% ipython --no-banner

In [1]: import numpy as np

In [2]: from numpy import linalg as LA

In [3]: np.set_printoptions(suppress=True, linewidth=100)

In [4]: rng = np.random.default_rng(99468)

In [5]: t = rng.uniform(0, 2 * np.pi, 10)

In [6]: O, _ = LA.qr(np.array([[0.9, -0.9],
   ...:     [0.6, -1.3],
   ...:     [1.3, -0.4],
   ...:     [0.7, -1.1],
   ...:     [0.9, 0.1],
   ...:     [-2.6, 0.4],
   ...:     [0.1, 0.5]]))

In [7]: data = 5 * np.c_[np.cos(t), np.sin(t)] @ O.T

In [8]: data.round(1) + 0
Out[8]: 
array([[-1.1, -0.4, -2. , -0.7, -1.5,  4.1, -0.4],
       [ 2.2,  2.9,  1.2,  2.5,  0. , -1.6, -1. ],
       [ 0.1, -1.2,  1.7, -0.6,  1.8, -4. ,  1. ],
       [ 1.5,  1.2,  1.9,  1.2,  1.3, -3.8,  0. ],
       [-2.2, -3.1, -1. , -2.6,  0.2,  1.1,  1.2],
       [ 1.3,  2.9, -0.6,  2.2, -1.5,  2.3, -1.5],
       [ 2.1,  2.8,  1.4,  2.4,  0.3, -2. , -0.9],
       [ 2.2,  3. ,  1.1,  2.6, -0.1, -1.4, -1.1],
       [ 0.8,  0. ,  1.9,  0.3,  1.6, -4.2,  0.6],
       [-1.1, -0.5, -2. , -0.7, -1.5,  4.1, -0.4]])

In [9]: print([round(float(x), 1) for x in LA.svd(data, compute_uv=False)[:3]])
[12.8, 9.3, 0.0]

In [10]: LA.matrix_rank(data, rtol=0.1)
Out[10]: np.int64(2)

In [11]: Uu, sig, VT = LA.svd(data)

In [12]: print(np.argmax(sig[:-1] / (sig[1:] + 1e-6)) + 1)
2

In [13]: sig.round(1) + 0
Out[13]: array([12.8,  9.3,  0. ,  0. ,  0. ,  0. ,  0. ])

In [14]: out = Uu[:, :2] @ np.diag(sig[:2]) @ VT[:2]

In [15]: np.round(LA.norm(data - out) / LA.norm(data), 1)
Out[15]: np.float64(0.0)

In [16]: print(LA.matrix_rank(data, rtol=0.05))
2

In [17]: np.round(LA.norm(data - out, 2), 1), round(float(sig[2]), 1)
Out[17]: (np.float64(0.0), 0.0)

In [18]: LA.matrix_rank(out)
Out[18]: np.int64(2)

In [19]: feats = np.load("w.npy")

In [20]: print(feats.round(1))
[[0.3 0.  0.3 0.  0.  0.3 0.  0.  0. ]
 [0.  0.4 0.2 0.2 0.  0.2 0.  0.  0. ]
 [0.  0.  0.2 0.2 0.  0.2 0.2 0.2 0.2]
 [0.  0.  0.5 0.5 0.  0.  0.  0.  0. ]
 [0.  0.  0.  0.  1.  0.  0.  0.  0. ]
 [0.  0.2 0.  0.  0.2 0.2 0.2 0.  0.2]
 [0.  0.  0.  0.  0.  0.  0.5 0.  0.5]
 [0.  0.  0.3 0.3 0.  0.  0.  0.3 0. ]
 [0.  0.  0.  0.  0.  0.  0.5 0.  0.5]]

In [21]: # column 8 repeats column 6

In [22]: Uu, sig, VT = LA.svd(feats)

In [23]: print(np.argmax(sig[:-1] / (sig[1:] + 1e-6)) + 1)
7

In [24]: out = Uu[:, :7] @ np.diag(sig[:7]) @ VT[:7]

In [25]: round(float(LA.norm(feats - out, 2)), 1), round(sig[7], 1)
Out[25]: (0.0, np.float64(0.0))

In [26]: out.round(1) + 0
Out[26]: 
array([[0.3, 0. , 0.3, 0. , 0. , 0.3, 0. , 0. , 0. ],
       [0. , 0.4, 0.2, 0.2, 0. , 0.2, 0. , 0. , 0. ],
       [0. , 0. , 0.2, 0.2, 0. , 0.2, 0.2, 0.2, 0.2],
       [0. , 0. , 0.5, 0.5, 0. , 0. , 0. , 0. , 0. ],
       [0. , 0. , 0. , 0. , 1. , 0. , 0. , 0. , 0. ],
       [0. , 0.2, 0. , 0. , 0.2, 0.2, 0.2, 0. , 0.2],
       [0. , 0. , 0. , 0. , 0. , 0. , 0.5, 0. , 0.5],
       [0. , 0. , 0.3, 0.3, 0. , 0. , 0. , 0.3, 0. ],
       [0. , 0. , 0. , 0. , 0. , 0. , 0.5, 0. , 0.5]])

In [27]: LA.matrix_rank(out)
Out[27]: np.int64(7)

In [28]: round(float(LA.norm(feats - out) / LA.norm(feats)), 1)
Out[28]: 0.0

In [29]: F = np.loadtxt("test3.csv", delimiter=",")

In [30]: F
Out[30]: 
array([[ 8.,  4., -2., -4.],
       [ 0.,  8.,  0.,  0.],
       [ 4.,  8.,  2., -4.],
       [ 0.,  4.,  0.,  4.]])

In [31]: vals, evecs = LA.eig(F)

In [32]: print(np.round(np.sort(LA.eigvals(F.T)), 1))
[4. 4. 6. 8.]

In [33]: F @ evecs[:, 0] - vals[0] * evecs[:, 0]
Out[33]: array([0., 0., 0., 0.])

In [34]: vals
Out[34]: array([6., 4., 4., 8.])

In [35]: np.round(np.sort(LA.eigvals(F @ F)), 1)
Out[35]: array([16., 16., 36., 64.])

In [36]: out = np.array([[2, 1], [2, 2]])

In [37]: W2 = np.array([[1, -3, 1], [-1, 0, -2], [0, -2, 0]])

In [38]: K = np.kron(out, W2)

In [39]: K
Out[39]: 
array([[ 2, -6,  2,  1, -3,  1],
       [-2,  0, -4, -1,  0, -2],
       [ 0, -4,  0,  0, -2,  0],
       [ 2, -6,  2,  2, -6,  2],
       [-2,  0, -4, -2,  0, -4],
       [ 0, -4,  0,  0, -4,  0]])

In [40]: O, evecs = LA.qr(K[:, :5])[0], LA.qr(K[:, 5:])[0]

In [41]: sig = LA.svd(O.T @ evecs, compute_uv=False)

In [42]: round(LA.norm(O @ O.T - evecs @ evecs.T, 2), 1)
Out[42]: np.float64(1.0)

In [43]: r0, g = K[5], K[2]

In [44]: r0 @ r0
Out[44]: np.int64(32)

In [45]: r0 @ g
Out[45]: np.int64(24)

In [46]: pr = (r0 @ g) / (r0 @ r0) * r0

In [47]: LA.matrix_rank(np.outer(r0, g))
Out[47]: np.int64(1)

In [48]: pr
Out[48]: array([ 0., -3.,  0.,  0., -3.,  0.])

In [49]: np.outer(r0, g)
Out[49]: 
array([[ 0,  0,  0,  0,  0,  0],
       [ 0, 16,  0,  0,  8,  0],
       [ 0,  0,  0,  0,  0,  0],
       [ 0,  0,  0,  0,  0,  0],
       [ 0, 16,  0,  0,  8,  0],
       [ 0,  0,  0,  0,  0,  0]])

In [50]: m1 = np.array([[-6, -1, 0, 0, 0, 0],
    ...:     [6, -6, 0, 0, 0, 0],
    ...:     [2, 0, 0, 0, 0, 0],
    ...:     [0, 0, -6, -1, 0, 0],
    ...:     [0, 0, 6, -6, 0, 0],
    ...:     [0, 0, 2, 0, 0, 0],
    ...:     [0, 0, 0, 0, -6, -1],
    ...:     [0, 0, 0, 0, 6, -6],
    ...:     [0, 0, 0, 0, 2, 0]])

In [51]: print(m1)
[[-6 -1  0  0  0  0]
 [ 6 -6  0  0  0  0]
 [ 2  0  0  0  0  0]
 [ 0  0 -6 -1  0  0]
 [ 0  0  6 -6  0  0]
 [ 0  0  2  0  0  0]
 [ 0  0  0  0 -6 -1]
 [ 0  0  0  0  6 -6]
 [ 0  0  0  0  2  0]]

In [52]: O, r_ = LA.qr(m1)

In [53]: r_.round(1)
Out[53]: 
array([[ 8.7, -3.4,  0. ,  0. ,  0. ,  0. ],
       [ 0. ,  5. ,  0. ,  0. ,  0. ,  0. ],
       [ 0. ,  0. , -8.7,  3.4,  0. ,  0. ],
       [ 0. ,  0. ,  0. ,  5. ,  0. ,  0. ],
       [ 0. ,  0. ,  0. ,  0. , -8.7,  3.4],
       [ 0. ,  0. ,  0. ,  0. ,  0. , -5. ]])

In [54]: round(float(np.trace(O @ O.T)), 1)
Out[54]: 6.0

In [55]: O.round(1) + 0
Out[55]: 
array([[-0.7, -0.7,  0. ,  0. ,  0. ,  0. ],
       [ 0.7, -0.7,  0. ,  0. ,  0. ,  0. ],
       [ 0.2,  0.2,  0. ,  0. ,  0. ,  0. ],
       [ 0. ,  0. ,  0.7, -0.7,  0. ,  0. ],
       [ 0. ,  0. , -0.7, -0.7,  0. ,  0. ],
       [ 0. ,  0. , -0.2,  0.2,  0. ,  0. ],
       [ 0. ,  0. ,  0. ,  0. ,  0.7,  0.7],
       [ 0. ,  0. ,  0. ,  0. , -0.7,  0.7],
       [ 0. ,  0. ,  0. ,  0. , -0.2, -0.2]])

In [56]: np.allclose(r_.T @ r_, m1.T @ m1)
Out[56]: True

In [57]: r0, g = feats[2], feats[3]

In [58]: round(float(r0 @ g), 1)
Out[58]: 0.2

In [59]: round(float(r0 @ r0), 1)
Out[59]: 0.2

In [60]: pr = (r0 @ g) / (r0 @ r0) * r0

In [61]: np.round(LA.norm(r0 + g) ** 2 + LA.norm(r0 - g) ** 2, 1)
Out[61]: np.float64(1.3)

In [62]: round((g - pr) @ r0, 1)
Out[62]: np.float64(0.0)

In [63]: np.round(g - pr, 1)
Out[63]: array([ 0. ,  0. ,  0.3,  0.3,  0. , -0.2, -0.2, -0.2, -0.2])

In [64]: O, evecs = LA.qr(m1[:, :2])[0], LA.qr(m1[:, 2:])[0]

In [65]: sig = LA.svd(O.T @ evecs, compute_uv=False)

In [66]: round(LA.norm(O @ O.T - evecs @ evecs.T, 2), 1)
Out[66]: np.float64(1.0)

In [67]: np.round(np.degrees(np.arccos(sig.clip(0, 1))), 1)
Out[67]: array([90., 90.])

In [68]: X = np.diag(10 * np.array([5, -1, -4])) + np.array([[-2, 1, -3], [2, 1, 1], [1, 0, 3]])

In [69]: print(X)
[[ 48   1  -3]
 [  2  -9   1]
 [  1   0 -37]]

In [70]: t = np.radians(60)

In [71]: r_ = np.eye(3)

In [72]: r_[2, 2] = r_[0, 0] = np.cos(t)

In [73]: r_[2, 0], r_[0, 2] = -np.sin(t), np.sin(t)

In [74]: print(r_.round(1))
[[ 0.5  0.   0.9]
 [ 0.   1.   0. ]
 [-0.9  0.   0.5]]

In [75]: out = X @ r_.T

In [76]: print(np.round(LA.svd(X, compute_uv=False), 1), np.round(LA.svd(out, compute_uv=False), 1))
[48.4 36.7  9. ] [48.4 36.7  9. ]

In [77]: np.allclose(X @ X.T, out @ out.T)
Out[77]: True

In [78]: round(np.abs(LA.eigvals(feats)).max(), 1)
Out[78]: np.float64(1.0)

In [79]: print(np.allclose(feats @ feats.T, feats.T @ feats))
False

In [80]: (X - X.T) / 2
Out[80]: 
array([[ 0. , -0.5, -2. ],
       [ 0.5,  0. ,  0.5],
       [ 2. , -0.5,  0. ]])

In [81]: np.round(np.abs(LA.eigvals(X)).max(), 1)
Out[81]: np.float64(48.0)

In [82]: np.allclose(X @ X.T, X.T @ X)
Out[82]: False

In [83]: np.round(LA.det(X), 1)
Out[83]: np.float64(16032.0)

In [84]: M = 4 * np.eye(9) + np.eye(9, k=1)

In [85]: M
Out[85]: 
array([[4., 1., 0., 0., 0., 0., 0., 0., 0.],
       [0., 4., 1., 0., 0., 0., 0., 0., 0.],
       [0., 0., 4., 1., 0., 0., 0., 0., 0.],
       [0., 0., 0., 4., 1., 0., 0., 0., 0.],
       [0., 0., 0., 0., 4., 1., 0., 0., 0.],
       [0., 0., 0., 0., 0., 4., 1., 0., 0.],
       [0., 0., 0., 0., 0., 0., 4., 1., 0.],
       [0., 0., 0., 0., 0., 0., 0., 4., 1.],
       [0., 0., 0., 0., 0., 0., 0., 0., 4.]])

In [86]: np.prod(np.diag(M)), round(float(LA.det(M)), 1)
Out[86]: (np.float64(262144.0), 262144.0)

In [87]: [int(LA.matrix_rank(LA.matrix_power(M, p))) for p in range(1, 10)]
Out[87]: [9, 9, 9, 9, 9, 9, 9, 9, 9]

In [88]: print(LA.matrix_rank(M - M[0, 0] * np.eye(9)))
8

In [89]: O, r_ = LA.qr(K)

In [90]: np.round(O @ r_, 1) + 0
Out[90]: 
array([[ 2., -6.,  2.,  1., -3.,  1.],
       [-2.,  0., -4., -1.,  0., -2.],
       [ 0., -4.,  0.,  0., -2.,  0.],
       [ 2., -6.,  2.,  2., -6.,  2.],
       [-2.,  0., -4., -2.,  0., -4.],
       [ 0., -4.,  0.,  0., -4.,  0.]])

In [91]: O.shape, r_.shape
Out[91]: ((6, 6), (6, 6))

In [92]: print(np.trace(O @ O.T))
6.0

In [93]: print(np.round(O.T @ O, 1) + 0)
[[1. 0. 0. 0. 0. 0.]
 [0. 1. 0. 0. 0. 0.]
 [0. 0. 1. 0. 0. 0.]
 [0. 0. 0. 1. 0. 0.]
 [0. 0. 0. 0. 1. 0.]
 [0. 0. 0. 0. 0. 1.]]

In [94]: w1 = np.array([[3, 2],
    ...:     [-3, 3],
    ...:     [3, 0],
    ...:     [1, 2],
    ...:     [0, 0],
    ...:     [2, 2],
    ...:     [3, -2],
    ...:     [3, 1],
    ...:     [-2, -3]])

In [95]: b = np.array([-3, 0])

In [96]: hid = np.maximum(M @ w1 + b, 0)

In [97]: (hid > 0).astype(int)
Out[97]: 
array([[1, 1],
       [0, 1],
       [1, 1],
       [1, 1],
       [0, 1],
       [1, 1],
       [1, 0],
       [1, 1],
       [0, 0]])

In [98]: np.round((hid > 0).mean(axis=0), 1)
Out[98]: array([0.7, 0.8])

In [99]: W2 = np.array([[0, 3], [3, 1]])

In [100]: (hid @ W2).round(6).argmax(axis=1)
Out[100]: array([0, 0, 1, 0, 0, 1, 1, 1, 0])

In [101]: hid @ W2
Out[101]: 
array([[33., 29.],
       [36., 12.],
       [ 6., 32.],
       [24., 11.],
       [ 6.,  2.],
       [18., 30.],
       [ 0., 36.],
       [ 3., 22.],
       [ 0.,  0.]])

In [102]: w1 @ W2
Out[102]: 
array([[ 6, 11],
       [ 9, -6],
       [ 0,  9],
       [ 6,  5],
       [ 0,  0],
       [ 6,  8],
       [-6,  7],
       [ 3, 10],
       [-9, -9]])

In [103]: A = np.loadtxt("sample8.csv", delimiter=",")

In [104]: print(A)
[[-0.8 -1.  -1.   0.9 -0.8 -0.8]
 [ 0.4 -0.9  0.3 -0.7 -0.6  1. ]
 [ 0.8  0.   0.5  0.6  0.6 -0.8]
 [ 0.9  1.   1.   0.1  0.9 -0.8]
 [-1.  -0.9 -1.   1.  -1.  -1. ]
 [-0.5  0.5  0.4 -0.8 -0.3  0.9]
 [-0.9 -1.  -1.   0.2  0.9 -0.7]
 [ 1.   1.   1.  -0.6  0.7  0.6]
 [ 0.9  1.   0.6  0.9  1.  -1. ]
 [ 1.   1.   0.7 -0.9  1.   0.2]
 [ 0.3 -1.   0.6 -0.5 -1.   1. ]]

In [105]: Uu, sig, VT = LA.svd(A, full_matrices=False)

In [106]: (sig > 1e-8).sum()
Out[106]: np.int64(6)

In [107]: np.allclose(Uu * sig @ VT, A)
Out[107]: True

In [108]: np.round(np.sqrt((sig ** 2).sum()), 1), np.round(LA.norm(A), 1)
Out[108]: (np.float64(6.6), np.float64(6.6))

In [109]: np.round(VT @ VT.T, 1) + 0
Out[109]: 
array([[1., 0., 0., 0., 0., 0.],
       [0., 1., 0., 0., 0., 0.],
       [0., 0., 1., 0., 0., 0.],
       [0., 0., 0., 1., 0., 0.],
       [0., 0., 0., 0., 1., 0.],
       [0., 0., 0., 0., 0., 1.]])
